$ python -q
>>> import numpy as np
>>> np.set_printoptions(precision=4, suppress=True, linewidth=140, legacy="1.25")
>>> F = np.load("mat.npy")
>>> F
array([[ 0.0526,  0.3158,  0.9474],
       [ 0.3158,  0.8947, -0.3158],
       [ 0.9474, -0.3158,  0.0526]])
>>> x0 = np.array([6, 1, 6])
>>> np.linalg.inv(F)
array([[ 0.0526,  0.3158,  0.9474],
       [ 0.3158,  0.8947, -0.3158],
       [ 0.9474, -0.3158,  0.0526]])
>>> round(np.linalg.det(F), 4)
-1.0
>>> [p for p in range(1, 25) if np.allclose(np.linalg.matrix_power(F, p), np.eye(3))]
[2, 4, 6, 8, 10, 12, 14, 16, 18, 20, 22, 24]
>>> np.sort(np.abs(np.degrees(np.angle(np.linalg.eigvals(F)))))
array([  0.,   0., 180.])
>>> [round(float(np.linalg.det(F[:i, :i])), 2) + 0 for i in range(1, 4)]
[0.05, -0.05, -1.0]
>>> np.round(np.linalg.eigvalsh(F).min(), 4)
-1.0
>>> np.linalg.norm(F, axis=0)
array([1., 1., 1.])
>>> np.round(F.T @ F, 4) + 0
array([[1., 0., 0.],
       [0., 1., 0.],
       [0., 0., 1.]])
>>> np.round(F @ F.T, 4) + 0
array([[1., 0., 0.],
       [0., 1., 0.],
       [0., 0., 1.]])
>>> C = np.array([[9, 1, 9], [6, 6, 1]])
>>> arr = np.repeat(C, 25 // 2, axis=0)
>>> rng = np.random.default_rng(74424)
>>> arr = arr + 0.05 * rng.normal(size=arr.shape)
>>> arr
array([[9.0199, 0.9585, 8.9986],
       [8.9534, 0.9119, 9.0021],
       [9.0034, 1.0527, 9.0735],
       [8.9069, 0.9785, 8.9841],
       [8.9061, 1.0006, 9.1241],
       [9.008 , 1.0115, 9.0227],
       [8.9188, 1.0788, 9.0202],
       [8.9898, 0.9729, 8.9435],
       [8.9976, 0.971 , 8.9799],
       [9.0608, 0.9879, 9.013 ],
       [9.0483, 0.9152, 9.0112],
       [8.9504, 1.042 , 8.9876],
       [5.9837, 6.0125, 1.0218],
       [6.0222, 5.9376, 1.0445],
       [6.0003, 6.02  , 1.0272],
       [5.9421, 5.9696, 1.0174],
       [5.9858, 6.003 , 0.995 ],
       [6.0328, 5.9878, 1.0608],
       [6.0338, 6.0733, 1.0553],
       [5.9922, 5.9388, 1.0025],
       [6.0784, 6.0185, 1.0112],
       [6.0481, 5.9317, 0.9838],
       [5.9807, 5.9996, 1.0165],
       [5.8438, 5.9427, 1.0023]])
>>> d = np.linalg.norm(arr[:, None] - arr[None], axis=-1)
>>> d[20].round(6).argsort(kind="stable")[:4]
array([20, 17, 14, 18])
>>> np.unravel_index(d.round(6).argmax(), d.shape)
(4, 23)
>>> (d + 1e9 * np.eye(24)).round(6).argmin(axis=1)
array([ 8,  8,  5, 11,  2,  9, 11,  8,  0,  0,  0,  6, 22, 19, 12, 22, 22, 13, 14, 13, 17, 19, 12, 15])
>>> np.flatnonzero(d[20] < d.mean() / 2)
array([12, 13, 14, 15, 16, 17, 18, 19, 20, 21, 22, 23])
>>> d.mean(axis=1).argmax()
4
>>> np.linalg.matrix_rank(d ** 2)
5
>>> d[:5, :5]
array([[0.    , 0.0813, 0.1215, 0.1156, 0.1745],
       [0.0813, 0.    , 0.1657, 0.0832, 0.1581],
       [0.1215, 0.1657, 0.    , 0.151 , 0.1214],
       [0.1156, 0.0832, 0.151 , 0.    , 0.1417],
       [0.1745, 0.1581, 0.1214, 0.1417, 0.    ]])
>>> E = np.loadtxt("x.csv", delimiter=",")
>>> E
array([[ -3.,  15., -15.,   6.],
       [ -3.,  15., -15.,   6.],
       [ -2.,  10., -10.,   4.]])
>>> def softmax(z):
...     e = np.exp(z - z.max(axis=-1, keepdims=True))
...     return e / e.sum(axis=-1, keepdims=True)
... 
>>> np.round(softmax(10 * E[1]), 4) + 0
array([0., 1., 0., 0.])
>>> np.round(softmax(E[1] + 5), 4) + 0
array([0.    , 0.9999, 0.    , 0.0001])
>>> scores = E @ E.T / np.sqrt(4)
>>> softmax(scores)[1] @ E
array([ -3.,  15., -15.,   6.])
>>> np.round(softmax(scores), 4) + 0
array([[0.5, 0.5, 0. ],
       [0.5, 0.5, 0. ],
       [0.5, 0.5, 0. ]])
>>> E - E[0]
array([[ 0.,  0.,  0.,  0.],
       [ 0.,  0.,  0.,  0.],
       [ 1., -5.,  5., -2.]])
>>> np.zeros(3, 4)
Traceback (most recent call last):
  File "<python-input-36>", line 1, in <module>
    np.zeros(3, 4)
    ~~~~~~~~^^^^^^
TypeError: Cannot interpret '4' as a data type
>>> np.round(np.linalg.norm(E), 4)
34.7851
>>> out = E + rng.integers(-2, 3, (3, 1)) @ rng.integers(-2, 3, (1, 4))
>>> out
array([[ -3.,  16., -16.,   4.],
       [ -3.,  13., -13.,  10.],
       [ -2.,   8.,  -8.,   8.]])
>>> np.round(np.linalg.svd(out - E, compute_uv=False), 4) + 0
array([7.3485, 0.    , 0.    ])
>>> np.abs(out - E).sum(axis=1)
array([4., 8., 8.])
>>> out - E
array([[ 0.,  1., -1., -2.],
       [ 0., -2.,  2.,  4.],
       [ 0., -2.,  2.,  4.]])
